>>> import numpy as np
>>> from numpy import linalg as LA
>>> np.set_printoptions(suppress=True, linewidth=100)
>>> M = np.loadtxt("layer7.csv", delimiter=",")
>>> M.round(1) + 0
array([[-0.4,  0.7,  0.1, -0.3, -0.5],
       [-0.1, -0.5,  0.6, -0.6,  0. ],
       [-0.8,  0. , -0.2, -0.1,  0.6],
       [ 0.5,  0.5,  0.1, -0.5,  0.5],
       [-0.1,  0.3,  0.7,  0.6,  0.2]])
>>> out = np.array([[1, 0, -1], [-1, 1, 2]])
>>> W2 = np.kron(out, M)
>>> round(LA.norm(W2, 2), 1), np.round(LA.norm(out, 2) * LA.norm(M, 2), 1)
(np.float64(2.8), np.float64(2.8))
>>> W2.shape
(10, 15)
>>> LA.matrix_rank(W2)
np.int64(10)
>>> np.round(np.kron(np.eye(2, dtype=int), M), 1) + 0
array([[-0.4,  0.7,  0.1, -0.3, -0.5,  0. ,  0. ,  0. ,  0. ,  0. ],
       [-0.1, -0.5,  0.6, -0.6,  0. ,  0. ,  0. ,  0. ,  0. ,  0. ],
       [-0.8,  0. , -0.2, -0.1,  0.6,  0. ,  0. ,  0. ,  0. ,  0. ],
       [ 0.5,  0.5,  0.1, -0.5,  0.5,  0. ,  0. ,  0. ,  0. ,  0. ],
       [-0.1,  0.3,  0.7,  0.6,  0.2,  0. ,  0. ,  0. ,  0. ,  0. ],
       [ 0. ,  0. ,  0. ,  0. ,  0. , -0.4,  0.7,  0.1, -0.3, -0.5],
       [ 0. ,  0. ,  0. ,  0. ,  0. , -0.1, -0.5,  0.6, -0.6,  0. ],
       [ 0. ,  0. ,  0. ,  0. ,  0. , -0.8,  0. , -0.2, -0.1,  0.6],
       [ 0. ,  0. ,  0. ,  0. ,  0. ,  0.5,  0.5,  0.1, -0.5,  0.5],
       [ 0. ,  0. ,  0. ,  0. ,  0. , -0.1,  0.3,  0.7,  0.6,  0.2]])
>>> np.round(LA.eigvals(M), 1)
array([ 1. +0.j , -0.2+1.j , -0.2-1.j , -1. +0.1j, -1. -0.1j])
>>> x0 = np.array([-2, 1, -2, 1, 3])
>>> np.round(np.sort(np.abs(np.degrees(np.angle(LA.eigvals(M))))), 1)
array([  0. ,  99.9,  99.9, 174.9, 174.9])
>>> np.round(M.T @ (M @ x0), 1)
array([-2.,  1., -2.,  1.,  3.])
>>> np.round(np.abs(LA.eigvals(M)), 1)
array([1., 1., 1., 1., 1.])
>>> 5 - LA.matrix_rank(M - np.eye(5), tol=1e-8)
np.int64(1)
>>> left, sv, Vh = LA.svd(M, full_matrices=False)
>>> left.shape, sv.shape, Vh.shape
((5, 5), (5,), (5, 5))
>>> sv.round(1)
array([1., 1., 1., 1., 1.])
>>> np.round(sv / sv[0], 1)
array([1., 1., 1., 1., 1.])
>>> np.round(np.cumsum(sv ** 2) / np.sum(sv ** 2), 1)
array([0.2, 0.4, 0.6, 0.8, 1. ])
>>> np.round(left.T @ left, 1) + 0
array([[1., 0., 0., 0., 0.],
       [0., 1., 0., 0., 0.],
       [0., 0., 1., 0., 0.],
       [0., 0., 0., 1., 0.],
       [0., 0., 0., 0., 1.]])
>>> np.round(Vh @ Vh.T, 1) + 0
array([[1., 0., 0., 0., 0.],
       [0., 1., 0., 0., 0.],
       [0., 0., 1., 0., 0.],
       [0., 0., 0., 1., 0.],
       [0., 0., 0., 0., 1.]])
>>> feats = np.array([[0, 1, 0, -2, -2, 0, -1, -1],
...     [3, 3, -2, 0, 0, 0, 1, -2],
...     [2, 0, 0, -1, -3, -3, -1, 3],
...     [-2, 1, -1, 2, -1, -3, -1, 0],
...     [0, -2, 0, 2, -3, -2, -2, 0],
...     [2, -2, 2, -1, 3, 2, -2, 3],
...     [3, 0, -1, 1, 3, 3, -3, -1],
...     [-1, 1, 1, 2, 2, 2, -1, 0]])
>>> feats
array([[ 0,  1,  0, -2, -2,  0, -1, -1],
       [ 3,  3, -2,  0,  0,  0,  1, -2],
       [ 2,  0,  0, -1, -3, -3, -1,  3],
       [-2,  1, -1,  2, -1, -3, -1,  0],
       [ 0, -2,  0,  2, -3, -2, -2,  0],
       [ 2, -2,  2, -1,  3,  2, -2,  3],
       [ 3,  0, -1,  1,  3,  3, -3, -1],
       [-1,  1,  1,  2,  2,  2, -1,  0]])
>>> x0 = np.array([2, 5, 8, 8, 1, 8, 8, 2])
>>> rhs = feats @ x0
>>> coef, lr = np.zeros(8), 1 / LA.norm(feats, 2) ** 2
>>> for i in range(4):
...     coef -= lr * feats.T @ (feats @ coef - rhs)
...     if i % 1 == 0: print(i, round(LA.norm(feats @ coef - rhs), 1))
... 
0 31.7
1 26.6
2 24.0
3 22.3
>>> coef.round(1)
array([-1.1,  1.6,  1.4,  1.4,  5.1,  4.4,  3. , -0.7])
>>> round(float(LA.cond(feats)), 1)
19.2
>>> q, R = LA.qr(feats)
>>> q.round(1) + 0
array([[ 0. , -0.2,  0.2,  0.4, -0.3,  0.4,  0.6, -0.3],
       [-0.5, -0.6, -0.1, -0.1, -0.1, -0.1, -0.3, -0.4],
       [-0.4,  0. ,  0.1,  0.1, -0.7, -0.4,  0.1,  0.5],
       [ 0.4, -0.3, -0.3, -0.3,  0. , -0.6,  0.5, -0.2],
       [ 0. ,  0.4, -0.4, -0.4, -0.5,  0.3,  0. , -0.3],
       [-0.4,  0.5,  0.5, -0.1,  0.1, -0.4,  0.2, -0.5],
       [-0.5,  0. , -0.3, -0.3,  0.4,  0.2,  0.5,  0.3],
       [ 0.2, -0.2,  0.6, -0.7, -0.1,  0.2,  0. ,  0.2]])
>>> q.shape, R.shape
((8, 8), (8, 8))
>>> round(float(np.trace(q @ q.T)), 1)
8.0
>>> K = np.load("dump.npy")
>>> K
array([[-1.2, -0.9, -0.8, -2.6, -1.7,  0.3],
       [ 0.1, -0.7, -0.6, -1.8, -0.3,  0.4],
       [-0.8, -1.4,  0.5, -1.9, -1.8,  0.4],
       [-2.1, -0.4, -0.2, -0.1, -1.9, -0.2],
       [ 2.1, -0.4,  2.3, -1.2,  0.3,  0. ],
       [-1.3, -1.8, -1. , -4.7, -2.2,  1. ],
       [ 2.1,  0.6,  1.2,  1.5,  1.4, -0.6],
       [-0.5, -0.5, -0.2, -1.2, -0.8,  0.1],
       [ 0.4,  0.4,  1.4,  0.4,  0.1, -0.2],
       [-1. , -0.9, -0.2, -2.6, -1.5,  0.1],
       [ 2.7,  0.9,  1.9,  2. ,  2. ,  0. ],
       [-0.2, -1. , -0.2, -3.2, -0.9,  0.7],
       [ 1.8,  0.6,  0.5,  1. ,  1.6, -0.2],
       [ 0.6,  1.2,  1.2,  3.5,  1.1, -1. ],
       [ 0.4,  1.1, -0.2,  4.5,  1.5, -0.8],
       [ 1.1,  0. ,  0.4, -1.2,  0.4, -0.2],
       [ 0.7,  0. ,  0. , -0.4,  0.4,  0.1],
       [-1.8, -0.9, -1.1, -1.3, -1.6,  0.4],
       [ 0.1, -0.5, -0.8, -0.8,  0. ,  0.5],
       [ 1.4,  1.2,  1.4,  1.6,  1.3, -0.6],
       [ 0. ,  1. , -0.4,  1.8,  1.1, -0.2],
       [ 1.8,  0.8,  1.4,  3.3,  1.4, -0.6],
       [-0.1,  1.1,  0.1,  1.7,  0.9, -0.8],
       [-0.2, -1. , -0.4, -2.7, -0.7,  1.4],
       [-0.3, -1.7,  0.8, -2.4, -1.7,  0.7],
       [-1.2, -0.2,  0.4, -1.9, -1.6, -0.3],
       [-1.1, -0.8, -0.5, -2.5, -1.6,  0.2],
       [ 0.9,  0.5,  0.5,  0.9,  1. , -0.4],
       [ 0.9,  1.9,  0.3,  5. ,  2.1, -1.4],
       [ 1.5,  0.5,  1.4,  2.3,  1.1, -0.4],
       [ 1.2, -2.6,  1.1, -5.3, -1.6,  1.6]])
>>> Ac = K - K.mean(axis=1)
Traceback (most recent call last):
  File "<python-input-38>", line 1, in <module>
    Ac = K - K.mean(axis=1)
         ~~^~~~~~~~~~~~~~~~
ValueError: operands could not be broadcast together with shapes (31,6) (31,) 
>>> Ac = K - K.mean(axis=0)
>>> left, sv, Vh = LA.svd(Ac, full_matrices=False)
>>> np.round(sv ** 2 / (sv ** 2).sum(), 1) + 0
array([0.8, 0.1, 0. , 0. , 0. , 0. ])
>>> np.abs(left[:, 0]).argmax()
np.int64(28)
>>> np.searchsorted(np.cumsum(sv ** 2) / (sv ** 2).sum(), 0.9) + 1
np.int64(2)
>>> np.round(LA.svd(M, compute_uv=False), 1)
array([1., 1., 1., 1., 1.])
>>> np.round(M @ M.T, 1) + 0
array([[1., 0., 0., 0., 0.],
       [0., 1., 0., 0., 0.],
       [0., 0., 1., 0., 0.],
       [0., 0., 0., 1., 0.],
       [0., 0., 0., 0., 1.]])
>>> Ac = K - K.mean(axis=0)
>>> V = LA.svd(Ac)[2][:5]
>>> out = Ac - Ac @ V.T @ V
>>> LA.norm(out, axis=1).round(6).argmax()
np.int64(22)
>>> np.round(LA.norm(out) / LA.norm(Ac), 1)
np.float64(0.0)
>>> np.round(out.std(axis=0), 1) + 0
array([0., 0., 0., 0., 0., 0.])
>>> np.round((Ac @ V.T).std(axis=0), 1)
array([3.1, 1.3, 0.6, 0.4, 0.2])
>>> dist = LA.norm(K[:, None] - K[None], axis=-1)
>>> dist[21].round(6).argsort(kind="stable")[:4]
array([21, 29, 13, 19])
>>> np.flatnonzero(dist[21] < dist.mean() / 2)
array([ 6, 10, 13, 19, 21, 29])
>>> dist.mean(axis=1).argmax()
np.int64(30)
>>> dist[:5, :5].round(1)
array([[0. , 2.1, 1.6, 2.8, 5.2],
       [2.1, 0. , 2.2, 3.3, 3.7],
       [1.6, 2.2, 0. , 2.6, 4.2],
       [2.8, 3.3, 2.6, 0. , 5.5],
       [5.2, 3.7, 4.2, 5.5, 0. ]])
>>> np.round(LA.norm(K - K.mean(axis=0), axis=1), 1)
array([3.5, 1.9, 2.9, 3.1, 2.9, 5.7, 3.2, 1.6, 1.4, 3.2, 4.3, 3.3, 2.7, 4.4, 5.3, 1.4, 0.8, 3.2,
       1.4, 3.2, 2.7, 4.4, 2.7, 3.1, 3.3, 2.7, 3.2, 1.9, 6.2, 3.3, 6.2])
>>> np.round(LA.norm(K), 1)
np.float64(19.5)
>>> np.round(K.mean(axis=0), 1) + 0
array([ 0.3, -0.1,  0.3, -0.3, -0.1,  0. ])
>>> LA.rank(K)
Traceback (most recent call last):
  File "<python-input-61>", line 1, in <module>
    LA.rank(K)
    ^^^^^^^
AttributeError: module 'numpy.linalg' has no attribute 'rank'
>>> np.round(K.sum(axis=0), 1) + 0
array([ 8. , -3.9, 10.2, -8.3, -2.2,  0. ])
>>> E = np.load("x.npy")
>>> E.round(1)
array([[0.5, 0.5, 0. , 0. , 0. ],
       [0.3, 0.7, 0. , 0. , 0. ],
       [0. , 0.3, 0.3, 0. , 0.3],
       [0. , 0. , 0.5, 0.5, 0. ],
       [0.3, 0. , 0. , 0.3, 0.3]])
>>> q = E.astype(float).copy()
>>> for j in range(5):
...     q[:, j] -= q[:, :j] @ (q[:, :j].T @ q[:, j])
...     q[:, j] /= LA.norm(q[:, j])
... 
>>> np.round(q.T @ E, 1) + 0
array([[ 0.7,  0.7,  0. ,  0.2,  0.2],
       [ 0. ,  0.6,  0.2, -0.2,  0. ],
       [ 0. ,  0. ,  0.6,  0.5,  0.2],
       [ 0. ,  0. ,  0. ,  0.2, -0.1],
       [ 0. ,  0. ,  0. ,  0. ,  0.4]])
>>> np.round(q.T @ q, 1) + 0
array([[1., 0., 0., 0., 0.],
       [0., 1., 0., 0., 0.],
       [0., 0., 1., 0., 0.],
       [0., 0., 0., 1., 0.],
       [0., 0., 0., 0., 1.]])
>>> rng = np.random.default_rng(406)
>>> idx = rng.permutation(5)
>>> out = E[:, idx] * rng.choice([-1, 1], 5)
>>> out.round(1)
array([[ 0. , -0.5, -0.5, -0. ,  0. ],
       [ 0. , -0.7, -0.3, -0. ,  0. ],
       [ 0. , -0.3, -0. , -0.3,  0.3],
       [ 0.5, -0. , -0. , -0. ,  0.5],
       [ 0.3, -0. , -0.3, -0.3,  0. ]])
>>> left, _, Vh = LA.svd(E.T @ out)
>>> np.round(LA.lstsq(E, out)[0], 1) + 0
array([[ 0.,  0., -1.,  0.,  0.],
       [ 0., -1.,  0.,  0.,  0.],
       [ 0.,  0.,  0.,  0.,  1.],
       [ 1.,  0.,  0.,  0.,  0.],
       [ 0.,  0.,  0., -1.,  0.]])
>>> idx
array([3, 1, 0, 4, 2])
>>> f = np.array([-1, -2, 1, 0, -2])
>>> out = E + np.outer(f, np.eye(5)[3])
>>> LA.matrix_rank(out - E)
np.int64(1)
>>> LA.matrix_rank(LA.inv(out) - LA.inv(E), tol=1e-8)
np.int64(1)
>>> out.round(1)
array([[ 0.5,  0.5,  0. , -1. ,  0. ],
       [ 0.3,  0.7,  0. , -2. ,  0. ],
       [ 0. ,  0.3,  0.3,  1. ,  0.3],
       [ 0. ,  0. ,  0.5,  0.5,  0. ],
       [ 0.3,  0. ,  0. , -1.7,  0.3]])
>>> data = np.load("run15.npy")
>>> data
array([[1, 1, 0, 0],
       [1, 0, 0, 0],
       [0, 0, 1, 1],
       [0, 0, 1, 0]])
>>> out = data[0, 0] * data[1:] - np.outer(data[1:, 0], data[0])
>>> out
array([[ 0, -1,  0,  0],
       [ 0,  0,  1,  1],
       [ 0,  0,  1,  0]])
>>> data[:, 0] / data[0, 0]
array([1., 1., 0., 0.])
>>> np.flatnonzero(~out.round(6).any(axis=1))
array([], dtype=int64)
>>> LA.matrix_rank(out), LA.matrix_rank(data)
(np.int64(3), np.int64(4))
>>> hat = np.triu(np.array([[-2, 2, 0, 0], [1, 2, 2, 1], [1, 2, 0, -1], [-2, -1, -2, -1]]), 1) + np.eye(4)
>>> out = hat @ data @ LA.inv(hat)
>>> np.round(np.poly(out), 1)
array([ 1., -2., -1.,  2.,  1.])
>>> LA.matrix_rank(out)
np.int64(4)
>>> hat = np.triu(np.array([[4, -1, 1, -4, -2],
...     [1, -3, -4, 4, -2],
...     [1, 4, 1, -4, -1],
...     [1, 5, 1, 2, -1],
...     [-2, 0, 0, 5, 1]]), 1) + np.eye(5)
>>> out = hat @ E @ LA.inv(hat)
>>> np.round(np.trace(out), 1), round(float(np.trace(E)), 1)
(np.float64(2.3), 2.3)
>>> out.round(1)
array([[ -0.5,  -0.3,  -2.5, -13.3, -17.8],
       [ -0.3,  -1. ,  -3. ,  -8. , -15.7],
       [ -0.3,   0. ,  -1.3,  -9. , -11. ],
       [ -0.3,  -0.3,  -0.5,  -1.8,  -4. ],
       [  0.3,   0.3,   1. ,   4.3,   7. ]])
>>> round(float(LA.det(out)), 1)
0.0
>>> np.round(hat @ E - E @ hat, 1) + 0
array([[-1. ,  0.2, -0.2, -2.7,  1.7],
       [-0.7, -1. ,  3. ,  0. ,  0. ],
       [-0.3,  0. , -0.7, -2.3,  0.7],
       [-0.3,  0. ,  0. ,  1.7,  0.7],
       [ 0. ,  0.3, -0.3,  1.3,  1. ]])
>>> np.round(np.poly(out), 1) + 0
array([ 1. , -2.3,  2. , -0.8,  0.2,  0. ])
>>> x0 = np.array([-3, -1, 3, -3, 1])
>>> rhs = M @ x0
>>> coef, lr = np.zeros(5), 1 / LA.norm(M, 2) ** 2
>>> for i in range(30):
...     coef -= lr * M.T @ (M @ coef - rhs)
...     if i % 10 == 0: print(i, round(LA.norm(M @ coef - rhs), 1))
... 
0 0.0
10 0.0
20 0.0
>>> np.round(LA.cond(M), 1)
np.float64(1.0)
>>> mat = np.loadtxt("m.csv", delimiter=",")
>>> mat
array([[ 4.5,  1.6,  2.9,  3.5,  1.9, -2.5, -0.8,  0. ],
       [-1.2,  3.6, -3. , -0.9,  0.8, -2.7, -0.2, -0.6],
       [ 4.8,  7.8, -0.2,  3.8,  3.5, -8.2, -1.4, -1.2],
       [-4. ,  4.5, -5.9, -3.2, -0.1, -3.1,  0.1, -1.3],
       [-5.9, -4.3, -2.7, -5. , -3. ,  5.2,  1.3,  0.5],
       [ 6.6,  2.5,  4.3,  5.5,  2.6, -3.8, -1.2,  0.2],
       [-1.2,  3.6, -3.1, -1.1,  0.6, -2.8, -0.3, -0.8],
       [ 2.3,  0.9,  1.6,  1.7,  0.9, -1.1, -0.4,  0. ],
       [ 3.4, -2.7,  4.6,  2.8,  0.4,  1.5, -0.2,  0.6],
       [-8.5,  3. , -8.9, -6.8, -1.8, -0.2,  0.9, -1.1],
       [-4.1,  4.5, -5.8, -3.2,  0. , -2.9,  0.3, -1.1],
       [ 4.9,  7.9, -0.1,  4. ,  3.4, -8.1, -1.5, -1.1],
       [ 1.9, -5.4,  4.5,  1.4, -1. ,  4.4,  0.3,  1.3],
       [-4.7, -7.7,  0.2, -3.9, -3.7,  8.1,  1.4,  1.2],
       [ 0.6, -1.9,  1.4,  0.5, -0.1,  1.4,  0.2,  0.6],
       [-0.5, -6.2,  3.1, -0.4, -1.7,  5.4,  0.9,  1.2],
       [-2.9,  1.1, -2.8, -2.3, -0.7, -0.1,  0.4, -0.4],
       [ 5.3,  6.1,  1.1,  4.2,  3.2, -6.8, -1.5, -0.7],
       [-7.1, -0.6, -5.6, -5.9, -2.4,  2.5,  1. , -0.3],
       [-3.8, -3.5, -1.3, -3.1, -2. ,  4. ,  0.8,  0.4],
       [ 2.9, -1. ,  2.9,  2.4,  0.6,  0.3, -0.2,  0.4],
       [ 0.6, -1.6,  1.6,  0.4, -0.2,  1.3,  0.1,  0.5],
       [-6.2,  3.8, -7.4, -5.1, -1. , -1.5,  0.5, -1.2],
       [ 2.7, -1.1,  2.9,  2.3,  0.6,  0.2, -0.3,  0.3],
       [-5.6,  2.1, -5.8, -4.5, -1.4, -0.2,  0.7, -0.8],
       [ 7.8, -1.3,  7.3,  6.5,  2. , -1.1, -1.1,  0.9],
       [-5. ,  0.2, -4.5, -4.3, -1.5,  1.2,  0.7, -0.4],
       [ 5.3, -2. ,  5.8,  4.6,  1.4,  0.3, -0.6,  0.7],
       [ 2.2,  0.8,  1.3,  1.9,  1. , -1.4, -0.5,  0.1],
       [ 8.3, -3.2,  8.7,  7. ,  1.9,  0.3, -0.8,  1.1],
       [-5.3, -5.9, -1.3, -4.4, -3.3,  6.5,  1.5,  0.7]])
>>> LA.cond(mat) > 100
np.True_
>>> out = feats / LA.norm(feats, axis=1, keepdims=True)
>>> C2 = out @ out.T
>>> C2[5].round(1) + 0
array([-0.3, -0.4,  0. , -0.6, -0.2,  1. ,  0.5,  0.3])
>>> np.argwhere(np.triu(np.abs(C2) > 0.95, 1))
array([], shape=(0, 2), dtype=int64)
>>> np.round(LA.norm(out, axis=1), 1)
array([1., 1., 1., 1., 1., 1., 1., 1.])
>>> (C2 - 2 * np.eye(8)).round(6).argmax(axis=1)
array([2, 6, 4, 4, 3, 6, 5, 6])
>>> C2.round(1) + 0
array([[ 1. ,  0.2,  0.3,  0. ,  0.1, -0.3, -0.2, -0.5],
       [ 0.2,  1. ,  0. , -0.1, -0.3, -0.4,  0.3, -0.1],
       [ 0.3,  0. ,  1. ,  0.3,  0.5,  0. , -0.4, -0.7],
       [ 0. , -0.1,  0.3,  1. ,  0.6, -0.6, -0.4, -0.1],
       [ 0.1, -0.3,  0.5,  0.6,  1. , -0.2, -0.2, -0.3],
       [-0.3, -0.4,  0. , -0.6, -0.2,  1. ,  0.5,  0.3],
       [-0.2,  0.3, -0.4, -0.4, -0.2,  0.5,  1. ,  0.5],
       [-0.5, -0.1, -0.7, -0.1, -0.3,  0.3,  0.5,  1. ]])
